In [1]: import numpy as np

In [2]: np.set_printoptions(suppress=True, linewidth=100)

In [3]: q, _ = np.linalg.qr(np.array([[0.1, 0.0, -1.1], [1.8, -0.5, -0.3], [-0.2, -0.3, -0.3]]))

In [4]: data = -2 * q

In [5]: data.round(2)
Out[5]: 
array([[ 0.11, -0.14, -1.99],
       [ 1.98,  0.23,  0.09],
       [-0.22,  1.98, -0.16]])

In [6]: rng = np.random.default_rng(540793)

In [7]: Y = data + rng.integers(-2, 3, (3, 1)) @ rng.integers(-2, 3, (1, 3))

In [8]: Y.round(2)
Out[8]: 
array([[-1.89,  1.86, -5.99],
       [-0.02,  2.23, -3.91],
       [ 0.78,  0.98,  1.84]])

In [9]: np.round(np.linalg.svd(Y - data, compute_uv=False), 2) + 0
Out[9]: array([7.35, 0.  , 0.  ])

In [10]: Y - data
Out[10]: 
array([[-2.,  2., -4.],
       [-2.,  2., -4.],
       [ 1., -1.,  2.]])

In [11]: np.linalg.matrix_rank(Y - data, tol=1e-8)
Out[11]: np.int64(1)

In [12]: np.abs(Y - data).sum(axis=1)
Out[12]: array([8., 8., 4.])

In [13]: E = np.load("mat.npy")

In [14]: E
Out[14]: 
array([[3, 2, 3, 2],
       [1, 1, 1, 1],
       [3, 2, 3, 2],
       [1, 1, 1, 1]])

In [15]: # columns 0 and 2 are equal

In [16]: Y = E[0, 0] * E[1:] - np.outer(E[1:, 0], E[0])

In [17]: Y
Out[17]: 
array([[0, 1, 0, 1],
       [0, 0, 0, 0],
       [0, 1, 0, 1]])

In [18]: np.linalg.matrix_rank(Y), np.linalg.matrix_rank(E)
Out[18]: (np.int64(1), np.int64(2))

In [19]: left, sig, Vh = np.linalg.svd(E)

In [20]: sig.round(2) + 0
Out[20]: array([7.73, 0.52, 0.  , 0.  ])

In [21]: Y = left[:, :2] @ np.diag(sig[:2]) @ Vh[:2]

In [22]: np.round(np.abs(E - Y).max(), 2)
Out[22]: np.float64(0.0)

In [23]: np.round(np.linalg.norm(E - Y, 2), 2), round(float(sig[2]), 2)
Out[23]: (np.float64(0.0), 0.0)

In [24]: np.linalg.matrix_rank(E, rtol=0.05)
Out[24]: np.int64(2)

In [25]: np.linalg.matrix_rank(Y)
Out[25]: np.int64(2)

In [26]: left, sig, Vh = np.linalg.svd(E)

In [27]: vecs = Vh[:(sig > 1e-8).sum()]

In [28]: vec = E[0] + -2 * E[3] + rng.integers(2) * np.eye(4)[3]

In [29]: vec
Out[29]: array([1., 0., 1., 0.])

In [30]: np.round(vecs.T @ vecs, 2) + 0
Out[30]: 
array([[0.5, 0. , 0.5, 0. ],
       [0. , 0.5, 0. , 0.5],
       [0.5, 0. , 0.5, 0. ],
       [0. , 0.5, 0. , 0.5]])

In [31]: m1 = np.load("case0.npy")

In [32]: m1
Out[32]: 
array([[-0.49,  3.52, -4.25],
       [-0.73, -0.83,  5.01],
       [-0.1 , -2.74, -5.71],
       [ 0.25, -4.91,  6.96],
       [-0.46,  0.59,  8.83],
       [ 1.49,  1.73, -0.1 ],
       [-0.99, -1.82,  2.7 ],
       [-2.5 ,  4.9 , -1.46],
       [ 1.02,  1.36, -3.66],
       [ 1.6 ,  1.95, 10.28],
       [ 0.17,  0.94,  4.09],
       [-1.01,  3.76, -5.46],
       [-1.12, -0.8 , -6.57],
       [ 1.37, -2.2 ,  0.8 ],
       [ 1.35, -2.23,  4.56],
       [-1.6 ,  1.58,  0.44],
       [-0.99, -1.01,  1.64],
       [-1.86, -0.29,  0.91],
       [-0.21,  2.27,  4.9 ],
       [-0.87, -3.42, -0.1 ],
       [ 1.23, -0.34,  7.43],
       [ 1.68,  1.84, -4.48],
       [-0.55, -1.94, -5.41],
       [-1.19, -3.32, -1.32],
       [ 0.39, -0.1 , -1.79],
       [-0.83,  0.43,  0.65],
       [ 1.24,  1.42,  1.98],
       [ 0.83,  1.13,  5.76],
       [-0.77, -1.38, -0.07]])

In [33]: q, vecs = np.linalg.qr(m1[:, :1])[0], np.linalg.qr(m1[:, 1:])[0]

In [34]: sig = np.linalg.svd(q.T @ vecs, compute_uv=False)

In [35]: (sig > 0.9).sum()
Out[35]: np.int64(0)

In [36]: Ac = m1 - m1.mean(axis=1)
---------------------------------------------------------------------------
ValueError                                Traceback (most recent call last)
Cell In[36], line 1
----> 1 Ac = m1 - m1.mean(axis=1)

ValueError: operands could not be broadcast together with shapes (29,3) (29,) 

In [37]: Ac = m1 - m1.mean(axis=0)

In [38]: left, sig, Vh = np.linalg.svd(Ac, full_matrices=False)

In [39]: np.round(Vh[0] * np.sign(Vh[0, np.abs(Vh[0]).argmax()]), 2)
Out[39]: array([ 0.07, -0.06,  1.  ])

In [40]: np.round(Ac.mean(axis=0), 2) + 0
Out[40]: array([0., 0., 0.])

In [41]: np.linalg.matrix_rank(Ac)
Out[41]: np.int64(3)

In [42]: sig.round(2)
Out[42]: array([24.44, 12.2 ,  5.84])

In [43]: np.round(sig ** 2 / (sig ** 2).sum(), 2)
Out[43]: array([0.77, 0.19, 0.04])

In [44]: (np.sign(left[:, 0]) == np.sign(left[0, 0])).astype(int)
Out[44]: array([1, 0, 1, 0, 0, 1, 0, 1, 1, 0, 0, 1, 1, 0, 0, 1, 0, 1, 0, 1, 0, 1, 1, 1, 1, 1, 0, 0, 1])

In [45]: f = np.array([2, -1])

In [46]: np.round(np.polyval(f, m1[28]), 2)
Out[46]: array([-2.54, -3.76, -1.14])

In [47]: np.round(np.convolve(m1[28], f), 2)
Out[47]: array([-1.54, -1.99,  1.24,  0.07])

In [48]: m1[29]
---------------------------------------------------------------------------
IndexError                                Traceback (most recent call last)
Cell In[48], line 1
----> 1 m1[29]

IndexError: index 29 is out of bounds for axis 0 with size 29

In [49]: np.round(m1.mean(axis=0), 2) + 0
Out[49]: array([-0.13,  0.  ,  0.92])

In [50]: np.round(np.linalg.svd(m1, compute_uv=False), 2)
Out[50]: array([24.92, 12.2 ,  5.92])

In [51]: m1[:, 3]
---------------------------------------------------------------------------
IndexError                                Traceback (most recent call last)
Cell In[51], line 1
----> 1 m1[:, 3]

IndexError: index 3 is out of bounds for axis 1 with size 3

In [52]: np.linalg.matrix_rank(m1)
Out[52]: np.int64(3)

In [53]: round(np.linalg.norm(m1), 2)
Out[53]: np.float64(28.37)

In [54]: W2 = np.sign(np.array([[0, 4, 3, 1], [0, 7, 8, 7], [9, 9, 0, 0], [6, 7, 6, 2]]))

In [55]: Y = (np.tril(W2, -1) + np.eye(4)) @ (np.triu(W2, 1) + np.eye(4))

In [56]: vals = np.array([1, 0, 1, 1])

In [57]: M = np.rint(Y * vals @ np.linalg.inv(Y)) + 0

In [58]: M
Out[58]: 
array([[ 0., -2.,  0.,  1.],
       [-1., -1.,  0.,  1.],
       [-2., -4.,  1.,  2.],
       [-2., -4.,  0.,  3.]])

In [59]: left, sig, Vh = np.linalg.svd(M)

In [60]: sig.round(2) + 0
Out[60]: array([7.75, 1.  , 1.  , 0.  ])

In [61]: np.argmax(sig[:-1] / (sig[1:] + 1e-6)) + 1
Out[61]: np.int64(3)

In [62]: Y = left[:, :3] @ np.diag(sig[:3]) @ Vh[:3]

In [63]: np.linalg.matrix_rank(M, rtol=0.05)
Out[63]: np.int64(3)

In [64]: round(np.linalg.norm(M - Y) / np.linalg.norm(M), 2)
Out[64]: np.float64(0.0)

In [65]: Y = np.array([[0, 0, 3], [3, 7, 7], [8, 7, 6], [1, 1, 6]])

In [66]: np.einsum("ij->j", E)
Out[66]: array([8, 6, 8, 6])

In [67]: np.einsum("ik,kj->ij", E, Y)
Out[67]: 
array([[32, 37, 53],
       [12, 15, 22],
       [32, 37, 53],
       [12, 15, 22]])

In [68]: np.linalg.matrix_rank(E @ Y)
Out[68]: np.int64(2)

In [69]: np.einsum("ij,ij->i", E, E)
Out[69]: array([26,  4, 26,  4])

In [70]: E @ Y
Out[70]: 
array([[32, 37, 53],
       [12, 15, 22],
       [32, 37, 53],
       [12, 15, 22]])

In [71]: np.linalg.matrix_rank(np.vstack([E, Y.T]))
Out[71]: np.int64(4)

In [72]: blk = np.stack([data, 5 * data, data[::-1]])

In [73]: np.linalg.matrix_rank(blk)
Out[73]: array([3, 3, 3])

In [74]: np.linalg.matrix_rank(blk.reshape(3, -1))
Out[74]: np.int64(2)

In [75]: blk.shape
Out[75]: (3, 3, 3)

In [76]: np.round(blk.sum(axis=0), 2)
Out[76]: 
array([[  0.44,   1.12, -12.11],
       [ 13.89,   1.6 ,   0.65],
       [ -1.21,  11.75,  -2.93]])

In [77]: np.round(np.einsum("bij,cij->bc", blk, blk), 2)
Out[77]: 
array([[ 12.,  60.,   4.],
       [ 60., 300.,  20.],
       [  4.,  20.,  12.]])

In [78]: left, sig, Vh = np.linalg.svd(M)

In [79]: vecs = Vh[:(sig > 1e-8).sum()]

In [80]: vec = M[1] + 4 * M[0] + rng.integers(2) * np.eye(4)[0]

In [81]: vec
Out[81]: array([-1., -9.,  0.,  5.])

In [82]: np.allclose(vecs.T @ vecs @ vec, vec)
Out[82]: True

In [83]: np.round(np.diag(vecs.T @ vecs), 2)
Out[83]: array([0.9, 0.9, 0.6, 0.6])

In [84]: np.round(np.linalg.eigvals(data), 2)
Out[84]: array([-2.  +0.j  ,  1.09+1.68j,  1.09-1.68j])

In [85]: np.round(np.linalg.det(data[::-1]), 2)
Out[85]: np.float64(8.0)

In [86]: np.round(np.kron(np.eye(2, dtype=int), data), 2)
Out[86]: 
array([[ 0.11, -0.14, -1.99,  0.  , -0.  , -0.  ],
       [ 1.98,  0.23,  0.09,  0.  ,  0.  ,  0.  ],
       [-0.22,  1.98, -0.16, -0.  ,  0.  , -0.  ],
       [ 0.  , -0.  , -0.  ,  0.11, -0.14, -1.99],
       [ 0.  ,  0.  ,  0.  ,  1.98,  0.23,  0.09],
       [-0.  ,  0.  , -0.  , -0.22,  1.98, -0.16]])

In [87]: W0 = np.triu(rng.random((3, 3)) < 0.8, 1).astype(int)

In [88]: W0 = W0 + W0.T

In [89]: W0
Out[89]: 
array([[0, 1, 0],
       [1, 0, 0],
       [0, 0, 0]])

In [90]: # looks like rank 2

In [91]: W0 @ W0
Out[91]: 
array([[1, 0, 0],
       [0, 1, 0],
       [0, 0, 0]])

In [92]: W0.sum(axis=0)
Out[92]: array([1, 1, 0])

In [93]: np.trace(W0 @ W0 @ W0) // 6
Out[93]: np.int64(0)

In [94]: L = np.diag(W0.sum(axis=1)) - W0

In [95]: np.round(np.linalg.eigvalsh(L), 2)
Out[95]: array([0., 0., 2.])

In [96]: L
Out[96]: 
array([[ 1, -1,  0],
       [-1,  1,  0],
       [ 0,  0,  0]])

In [97]: (np.linalg.eigvalsh(L) < 1e-8).sum()
Out[97]: np.int64(2)

In [98]: np.allclose(L @ L.T, L.T @ L)
Out[98]: True

In [99]: np.linalg.matrix_power(L, 3)
Out[99]: 
array([[ 4, -4,  0],
       [-4,  4,  0],
       [ 0,  0,  0]])

In [100]: np.trace(L)
Out[100]: np.int64(2)

In [101]: round(np.abs(np.linalg.eigvals(L)).max(), 2)
Out[101]: np.float64(2.0)

In [102]: np.allclose(L, L.T)
Out[102]: True

In [103]: (L + L.T) / 2
Out[103]: 
array([[ 1., -1.,  0.],
       [-1.,  1.,  0.],
       [ 0.,  0.,  0.]])

In [104]: left, sig, Vh = np.linalg.svd(W0)

In [105]: vecs = Vh[:(sig > 1e-8).sum()]

In [106]: vec = W0[2] + 2 * W0[0] + rng.integers(2) * np.eye(3)[0]

In [107]: vec
Out[107]: array([0., 2., 0.])

In [108]: vecs.T @ vecs
Out[108]: 
array([[1., 0., 0.],
       [0., 1., 0.],
       [0., 0., 0.]])

In [109]: np.round(np.linalg.norm(vec - vecs.T @ vecs @ vec), 2)
Out[109]: np.float64(0.0)

In [110]: np.allclose(vecs.T @ vecs @ vec, vec)
Out[110]: True

In [111]: np.diag(vecs.T @ vecs)
Out[111]: array([1., 1., 0.])

In [112]: A = np.loadtxt("layer9.csv", delimiter=",")

In [113]: A
Out[113]: 
array([[ 6.,  3.,  9.],
       [ 3., -2.,  3.],
       [ 9.,  3.,  6.]])

In [114]: vals, vecs = np.linalg.eigh(A)

In [115]: vec = np.array([-2, 2, 0])

In [116]: np.round(vecs * np.abs(vals) @ vecs.T, 2)
Out[116]: 
array([[9.16, 2.05, 6.16],
       [2.05, 3.68, 2.05],
       [6.16, 2.05, 9.16]])

In [117]: np.round(vecs * np.maximum(vals, 0) @ vecs.T, 2)
Out[117]: 
array([[7.58, 2.53, 7.58],
       [2.53, 0.84, 2.53],
       [7.58, 2.53, 7.58]])

In [118]: (np.sign(vecs[:, -1].round(6)) == np.sign(vecs[0, -1].round(6))).astype(int)
Out[118]: array([1, 1, 1])

In [119]: Y = np.array([[0, 2, -1], [2, -2, 0]])

In [120]: W2 = np.kron(Y, A)

In [121]: W2.shape
Out[121]: (6, 9)

In [122]: arr = np.array([[-3, 2, 3, -1, -2, 3],
     ...:     [0, -1, 3, 3, -2, 3],
     ...:     [1, -1, -3, 1, 0, -3],
     ...:     [3, -2, -2, -2, -3, 0],
     ...:     [3, -2, 2, 3, -2, -3],
     ...:     [-2, -2, 1, -3, 3, -1],
     ...:     [-2, -3, 0, -2, 3, 3],
     ...:     [3, -2, -2, -2, -3, 0]])

In [123]: f, g = arr[5], arr[2]

In [124]: f @ f
Out[124]: np.int64(28)

In [125]: f @ g
Out[125]: np.int64(-3)

In [126]: pr = (f @ g) / (f @ f) * f

In [127]: np.linalg.matrix_rank(np.outer(f, g))
Out[127]: np.int64(1)

In [128]: pr.round(2)
Out[128]: array([ 0.21,  0.21, -0.11,  0.32, -0.32,  0.11])

In [129]: arr - arr[0]
Out[129]: 
array([[ 0,  0,  0,  0,  0,  0],
       [ 3, -3,  0,  4,  0,  0],
       [ 4, -3, -6,  2,  2, -6],
       [ 6, -4, -5, -1, -1, -3],
       [ 6, -4, -1,  4,  0, -6],
       [ 1, -4, -2, -2,  5, -4],
       [ 1, -5, -3, -1,  5,  0],
       [ 6, -4, -5, -1, -1, -3]])

In [130]: np.diff(arr, axis=0)
Out[130]: 
array([[ 3, -3,  0,  4,  0,  0],
       [ 1,  0, -6, -2,  2, -6],
       [ 2, -1,  1, -3, -3,  3],
       [ 0,  0,  4,  5,  1, -3],
       [-5,  0, -1, -6,  5,  2],
       [ 0, -1, -1,  1,  0,  4],
       [ 5,  1, -2,  0, -6, -3]])

In [131]: np.count_nonzero(arr)
Out[131]: np.int64(43)

In [132]: np.abs(arr).max()
Out[132]: np.int64(3)

In [133]: arr.sum(axis=0)
Out[133]: array([  3, -11,   2,  -3,  -6,   2])

In [134]: np.linalg.matrix_rank(arr)
Out[134]: np.int64(6)

In [135]: np.zeros(8, 6)
---------------------------------------------------------------------------
TypeError                                 Traceback (most recent call last)
Cell In[135], line 1
----> 1 np.zeros(8, 6)

TypeError: Cannot interpret '6' as a data type

In [136]: X = np.load("run2.npy")

In [137]: X
Out[137]: 
array([[0, 4, 0, 9, 6, 7, 6],
       [6, 0, 4, 0, 9, 6, 7],
       [7, 6, 0, 4, 0, 9, 6],
       [6, 7, 6, 0, 4, 0, 9],
       [9, 6, 7, 6, 0, 4, 0],
       [0, 9, 6, 7, 6, 0, 4],
       [4, 0, 9, 6, 7, 6, 0]])

In [138]: X @ np.ones(7)
Out[138]: array([32., 32., 32., 32., 32., 32., 32.])

In [139]: np.round(np.sort(np.abs(np.fft.fft(X[0]))), 2), np.round(np.sort(np.linalg.svd(X, compute_uv=False)), 2)
Out[139]: 
(array([ 1.5 ,  1.5 , 10.97, 10.97, 11.33, 11.33, 32.  ]),
 array([ 1.5 ,  1.5 , 10.97, 10.97, 11.33, 11.33, 32.  ]))

In [140]: X @ (-1.0) ** np.arange(7)
Out[140]: array([-8., 20., -6., 18.,  0.,  0.,  8.])

In [141]: (X @ X)[0]
Out[141]: array([156, 162, 208, 121, 156,  84, 137])

In [142]: f, g = X[1], X[6]

In [143]: f @ g
Out[143]: np.int64(159)

In [144]: pr = (f @ g) / (f @ f) * f

In [145]: np.round(g - pr, 2)
Out[145]: array([-0.38,  0.  ,  6.08,  6.  ,  0.44,  1.62, -5.11])

In [146]: np.linalg.matrix_rank(np.outer(f, g))
Out[146]: np.int64(1)

In [147]: np.outer(f, g)
Out[147]: 
array([[24,  0, 54, 36, 42, 36,  0],
       [ 0,  0,  0,  0,  0,  0,  0],
       [16,  0, 36, 24, 28, 24,  0],
       [ 0,  0,  0,  0,  0,  0,  0],
       [36,  0, 81, 54, 63, 54,  0],
       [24,  0, 54, 36, 42, 36,  0],
       [28,  0, 63, 42, 49, 42,  0]])

In [148]: idx = rng.permutation(7)

In [149]: Y = X[:, idx] * rng.choice([-1, 1], 7)

In [150]: Y
Out[150]: 
array([[ 0,  6, -7, -9, -4, -6,  0],
       [ 4,  9, -6,  0,  0, -7,  6],
       [ 0,  0, -9, -4, -6, -6,  7],
       [ 6,  4,  0,  0, -7, -9,  6],
       [ 7,  0, -4, -6, -6,  0,  9],
       [ 6,  6,  0, -7, -9, -4,  0],
       [ 9,  7, -6, -6,  0,  0,  4]])

In [151]: left, _, Vh = np.linalg.svd(X.T @ Y)

In [152]: idx
Out[152]: array([2, 4, 5, 3, 1, 6, 0])

In [153]: np.round(left @ Vh, 2) + 0
Out[153]: 
array([[ 0.,  0.,  0.,  0.,  0.,  0.,  1.],
       [ 0.,  0.,  0.,  0., -1.,  0.,  0.],
       [ 1.,  0.,  0.,  0.,  0.,  0.,  0.],
       [ 0.,  0.,  0., -1.,  0.,  0.,  0.],
       [ 0.,  1.,  0.,  0.,  0.,  0.,  0.],
       [ 0.,  0., -1.,  0.,  0.,  0.,  0.],
       [ 0.,  0.,  0.,  0.,  0., -1.,  0.]])
